% python3 -q
>>> import numpy as np
>>> import numpy.linalg as la
>>> np.set_printoptions(precision=3, suppress=True, linewidth=160)
>>> def rd(a):
...     return np.round(a, 3) + 0
... 
>>> u = np.array([3, -3, 2, 2, 0, 2, 0])
>>> r1 = np.array([-7, -1, -3, -9, -3, 2, -1])
>>> W0 = np.outer(u, r1)
>>> W0
array([[-21,  -3,  -9, -27,  -9,   6,  -3],
       [ 21,   3,   9,  27,   9,  -6,   3],
       [-14,  -2,  -6, -18,  -6,   4,  -2],
       [-14,  -2,  -6, -18,  -6,   4,  -2],
       [  0,   0,   0,   0,   0,   0,   0],
       [-14,  -2,  -6, -18,  -6,   4,  -2],
       [  0,   0,   0,   0,   0,   0,   0]])
>>> np.unique(W0.round(6), axis=0).shape
(4, 7)
>>> try:
...     la.inv(W0)
... except la.LinAlgError as e:
...     print(repr(e))
... 
LinAlgError('Singular matrix')
>>> print(np.allclose(W0[:-1].T @ la.lstsq(W0[:-1].T, W0[-1])[0], W0[-1]))
True
>>> rd(np.trace(la.pinv(W0) @ W0))
np.float64(1.0)
>>> M2 = W0[0, 0] * W0[1:] - np.outer(W0[1:, 0], W0[0])
>>> M2
array([[0, 0, 0, 0, 0, 0, 0],
       [0, 0, 0, 0, 0, 0, 0],
       [0, 0, 0, 0, 0, 0, 0],
       [0, 0, 0, 0, 0, 0, 0],
       [0, 0, 0, 0, 0, 0, 0],
       [0, 0, 0, 0, 0, 0, 0]])
>>> la.matrix_rank(M2), la.matrix_rank(W0)
(np.int64(0), np.int64(1))
>>> print(rd(W0[:, 0] / W0[0, 0]))
[ 1.    -1.     0.667  0.667  0.     0.667  0.   ]
>>> r = la.matrix_rank(W0)
>>> r
np.int64(1)
>>> null = la.svd(W0)[2][r:].T
>>> [int(la.matrix_rank(W0[:, :j + 1])) for j in range(7)]
[1, 1, 1, 1, 1, 1, 1]
>>> [int(la.matrix_rank(np.delete(W0, i, axis=0))) for i in range(7)]
[1, 1, 1, 1, 1, 1, 1]
>>> la.matrix_rank(W0.T @ W0), la.matrix_rank(W0 @ W0.T)
(np.int64(1), np.int64(1))
>>> Uu, s, Vh = la.svd(W0)
>>> np.argmax(s[:-1] / (s[1:] + 1e-6)) + 1
np.int64(1)
>>> M2 = Uu[:, :1] @ np.diag(s[:1]) @ Vh[:1]
>>> rd(np.abs(W0 - M2).max())
np.float64(0.0)
>>> rd(la.norm(W0 - M2) / la.norm(W0))
np.float64(0.0)
>>> A = np.load("mat.npy")
>>> A
array([[2, 0, 0],
       [5, 4, 0],
       [3, 3, 4]])
>>> M2 = A ** -1
Traceback (most recent call last):
  File "<python-input-29>", line 1, in <module>
    M2 = A ** -1
         ~~^^~~~
ValueError: Integers to negative integer powers are not allowed.
>>> M2 = la.inv(A)
>>> rd(la.inv(M2))
array([[2., 0., 0.],
       [5., 4., 0.],
       [3., 3., 4.]])
>>> rd(la.det(A) * la.det(M2))
np.float64(1.0)
>>> print(np.allclose(M2, A.T))
False
>>> print(np.einsum("ij,ji->", A, A))
36
>>> rd(la.det(A[::-1]))
np.float64(-32.0)
>>> rd(la.eigvals(A))
array([4., 4., 2.])
>>> mat = np.load("block3.npy")
>>> print(mat)
[[ 34   3   1  -3  -1]
 [ -3   4  -3   3   1]
 [ -1  -2  45   2  -2]
 [  2  -3  -3 -28   0]
 [  3  -3   1   2   2]]
>>> Uu, s = la.svd(mat)
Traceback (most recent call last):
  File "<python-input-39>", line 1, in <module>
    Uu, s = la.svd(mat)
    ^^^^^
ValueError: too many values to unpack (expected 2)
>>> Uu, s, Vh = la.svd(mat, full_matrices=False)
>>> Uu.shape, s.shape, Vh.shape
((5, 5), (5,), (5, 5))
>>> print(rd(Uu.T @ mat @ Vh.T))
[[45.548  0.     0.     0.     0.   ]
 [ 0.    35.193  0.     0.     0.   ]
 [ 0.     0.    27.339  0.     0.   ]
 [ 0.     0.     0.     5.135  0.   ]
 [ 0.     0.     0.     0.     2.028]]
>>> O, V = la.qr(mat[:, :1])[0], la.qr(mat[:, 1:])[0]
>>> s = la.svd(O.T @ V, compute_uv=False)
>>> print(rd(la.norm(O @ O.T - V @ V.T, 2)))
1.0
>>> hat = np.triu(np.array([[0, 1, 2, -2, 3],
...     [-2, -3, -1, 3, 3],
...     [1, -2, -1, -2, -1],
...     [2, -3, -2, -3, -3],
...     [2, 3, 2, 0, -2]]), 1) + np.eye(5)
>>> M2 = hat @ mat @ la.inv(hat)
>>> print(np.trace(M2), np.trace(mat))
57.0 57
>>> print(rd(la.det(M2)))
-456372.0
>>> print(M2)
[[  34.  -34.   -5.  226.  675.]
 [  13.  -25. -105. -186. -618.]
 [  -8.   15.   81.  157.  527.]
 [  -7.   13.   21.  -45. -138.]
 [   3.   -6.  -11.    4.   12.]]
>>> print(hat @ mat - mat @ hat)
[[   0.  -37.   31.  130. -116.]
 [  16.  -13.  -41. -104.   11.]
 [  -7.   10.    5.  148.   58.]
 [  -9.    7.  -10.    1.  -90.]
 [   0.   -3.   -9.   17.    7.]]
>>> la.matrix_rank(M2)
np.int64(5)
>>> m1 = np.load("sample2.npy")
>>> print(m1)
[[ 15.925   6.035   4.569  -5.094]
 [-10.737  10.75   -1.681   1.542]
 [-15.984  14.544   0.831  -7.088]
 [-47.533 -17.471   0.244   5.705]
 [  1.732 -13.446  -0.127   4.225]
 [  4.985  -0.905   0.108   4.618]
 [ -2.043  -0.397   2.582  -0.216]
 [ 33.584  -8.75   -2.518   1.876]
 [ 45.32   -3.51    1.536  -3.405]
 [ -5.551  -0.437  -2.126  -1.109]
 [ 25.131  14.291  -2.084  -3.491]
 [ -9.319  -9.959   0.536  -2.922]
 [ 11.232  12.876  -2.394  13.695]
 [ 16.079   7.522   1.687   0.827]
 [  2.349  19.326   3.011   2.725]
 [ -6.499  11.302  -0.806   0.988]
 [-36.88    1.71   -1.897   5.804]]
>>> M2 = m1 / la.norm(m1, axis=1, keepdims=True)
>>> G = M2 @ M2.T
>>> print((G - 2 * np.eye(17)).round(6).argmax(axis=1))
[13 15  1 16 11  7  3  8  7 16 13  3 13 10 15  1  3]
